>>> import numpy as np
>>> from numpy import linalg as LA
>>> np.set_printoptions(suppress=True, linewidth=200)
>>> K = np.array([[2, 4, -5, 3, 2],
...     [3, 4, 1, 5, -4],
...     [-3, -2, -5, 5, -3],
...     [3, 2, 2, -2, 3],
...     [-3, 4, -4, -2, -1]])
>>> print(K)
[[ 2  4 -5  3  2]
 [ 3  4  1  5 -4]
 [-3 -2 -5  5 -3]
 [ 3  2  2 -2  3]
 [-3  4 -4 -2 -1]]
>>> q = K.astype(float).copy()
>>> for j in range(5):
...     q[:, j] -= q[:, :j] @ (q[:, :j].T @ q[:, j])
...     q[:, j] /= LA.norm(q[:, j])
... 
>>> print(np.round(q.T @ K, 1) + 0)
[[ 6.3  3.2  4.1  0.9  2.1]
 [ 0.   6.8 -4.6  1.  -1. ]
 [ 0.   0.   5.8 -5.2 -0.3]
 [ 0.   0.   0.   6.1 -5.8]
 [ 0.   0.   0.   0.   0.1]]
>>> r0 = np.array([-3, 0, 1]) + 0.5
>>> J = np.eye(3) - 2 * np.outer(r0, r0) / (r0 @ r0)
>>> print(J.round(1))
[[-0.4  0.3  0.9]
 [ 0.3  0.9 -0.2]
 [ 0.9 -0.2  0.5]]
>>> A2 = np.array([[-3, 3], [3, 0], [-1, 1]])
>>> print(np.round(np.einsum("ik,kj->ij", J, A2), 1))
[[ 1.3 -0.4]
 [ 2.1  0.7]
 [-3.6  3.1]]
>>> print(np.round(np.einsum("ij,ij->i", J, J), 1))
[1. 1. 1.]
>>> A2 @ J
Traceback (most recent call last):
  File "<python-input-14>", line 1, in <module>
    A2 @ J
    ~~~^~~
ValueError: matmul: Input operand 1 has a mismatch in its core dimension 0, with gufunc signature (n?,k),(k,m?)->(n?,m?) (size 3 is different from 2)
>>> print(np.round(A2.T @ J.T, 1))
[[ 1.3  2.1 -3.6]
 [-0.4  0.7  3.1]]
>>> print(LA.matrix_rank(np.vstack([J, A2.T])))
3
>>> print(np.vstack([J, A2.T]).shape)
(5, 3)
>>> print(np.round(np.einsum("ij->j", J), 1))
[0.7 1.1 1.2]
>>> ang = np.radians(36)
>>> r_ = np.eye(3)
>>> r_[2, 2] = r_[1, 1] = np.cos(ang)
>>> r_[2, 1], r_[1, 2] = -np.sin(ang), np.sin(ang)
>>> print(r_.round(1))
[[ 1.   0.   0. ]
 [ 0.   0.8  0.6]
 [ 0.  -0.6  0.8]]
>>> A2 = J @ r_.T
>>> print(A2.round(1))
[[-0.4  0.7  0.5]
 [ 0.3  0.7 -0.7]
 [ 0.9  0.1  0.5]]
>>> print(round(LA.det(r_), 1), np.round(np.trace(r_), 1))
1.0 2.6
>>> print(np.round(LA.pinv(J), 1))
[[-0.4  0.3  0.9]
 [ 0.3  0.9 -0.2]
 [ 0.9 -0.2  0.5]]
>>> print(np.round(J @ J.T, 1) + 0)
[[1. 0. 0.]
 [0. 1. 0.]
 [0. 0. 1.]]
>>> vec = np.array([5, -3, 3])
>>> print(np.round(J @ vec, 1))
[-0.4 -1.9  6.3]
>>> print((J @ vec).argmax())
2
>>> ev, evecs = LA.eigh(J)
>>> print(round(float(ev.sum()), 1), np.trace(J))
1.0 1.0
>>> print(np.round(evecs @ np.diag(ev) @ evecs.T, 1))
[[-0.4  0.3  0.9]
 [ 0.3  0.9 -0.2]
 [ 0.9 -0.2  0.5]]
>>> print(np.round(LA.svd(J, compute_uv=False), 1))
[1. 1. 1.]
>>> A2 = np.array([[-2, -5, 1, -4, -4],
...     [0, 3, 5, 2, -2],
...     [5, -4, 1, -2, -2],
...     [0, -1, 1, -2, 0],
...     [1, 0, -3, -3, 5],
...     [-5, -4, -2, 4, 2]])
>>> mat = A2.T @ A2
>>> print(mat)
[[ 55  10  10 -25  -7]
 [ 10  67  13  20  14]
 [ 10  13  41   3 -35]
 [-25  20   3  53   9]
 [ -7  14 -35   9  53]]
>>> ev, evecs = LA.eigh(mat)
>>> vec = np.array([2, -1, -5, 2, 3])
>>> print(np.round(LA.eigvalsh(mat[1:, 1:]), 1))
[ 5.5 39.1 79.8 89.6]
>>> print(np.round(evecs * np.sqrt(ev) @ evecs.T, 1))
[[ 7.1  0.8  0.7 -1.9 -0.4]
 [ 0.8  7.8  1.2  1.4  1.2]
 [ 0.7  1.2  5.5  0.4 -3.1]
 [-1.9  1.4  0.4  6.9  0.6]
 [-0.4  1.2 -3.1  0.6  6.5]]
>>> print((np.sign(evecs[:, -1].round(6)) == np.sign(evecs[0, -1].round(6))).astype(int))
[1 0 1 0 0]
>>> print(np.abs(mat).sum(axis=1).max(), round(np.abs(ev).max(), 1))
124 95.1
>>> vec = np.ones(5)
>>> for _ in range(5):
...     vec = mat @ vec
...     vec /= LA.norm(vec)
...     print(round(vec @ mat @ vec, 1))
... 
82.7
84.6
85.7
86.7
87.7
>>> print(vec.round(1) + 0)
[0.  0.8 0.1 0.5 0.3]
>>> L = LA.cholesky(mat)
>>> print(L.round(1))
[[ 7.4  0.   0.   0.   0. ]
 [ 1.3  8.1  0.   0.   0. ]
 [ 1.3  1.4  6.1  0.   0. ]
 [-3.4  3.   0.5  5.7  0. ]
 [-0.9  1.9 -6.   0.6  3.6]]
>>> print(LA.eigvalsh(mat).min() > 0)
True
>>> print(np.round(np.diag(L) ** 2, 1))
[55.  65.2 37.3 32.1 12.7]
>>> r0 = np.array([-2, 3])
>>> arr = r0[np.abs(np.subtract.outer(np.arange(2), np.arange(2)))]
>>> print(arr)
[[-2  3]
 [ 3 -2]]
>>> def softmax(z):
...     e = np.exp(z - z.max(axis=-1, keepdims=True))
...     return e / e.sum(axis=-1, keepdims=True)
... 
>>> print(np.round(softmax(arr).sum(axis=1), 1))
[1. 1.]
>>> print(np.round(softmax(arr[0]), 1) + 0)
[0. 1.]
>>> att = arr @ arr.T / np.sqrt(2)
>>> print(np.round(softmax(att), 1) + 0)
[[1. 0.]
 [0. 1.]]
>>> print(softmax(att).round(6).argmax(axis=1))
[0 1]
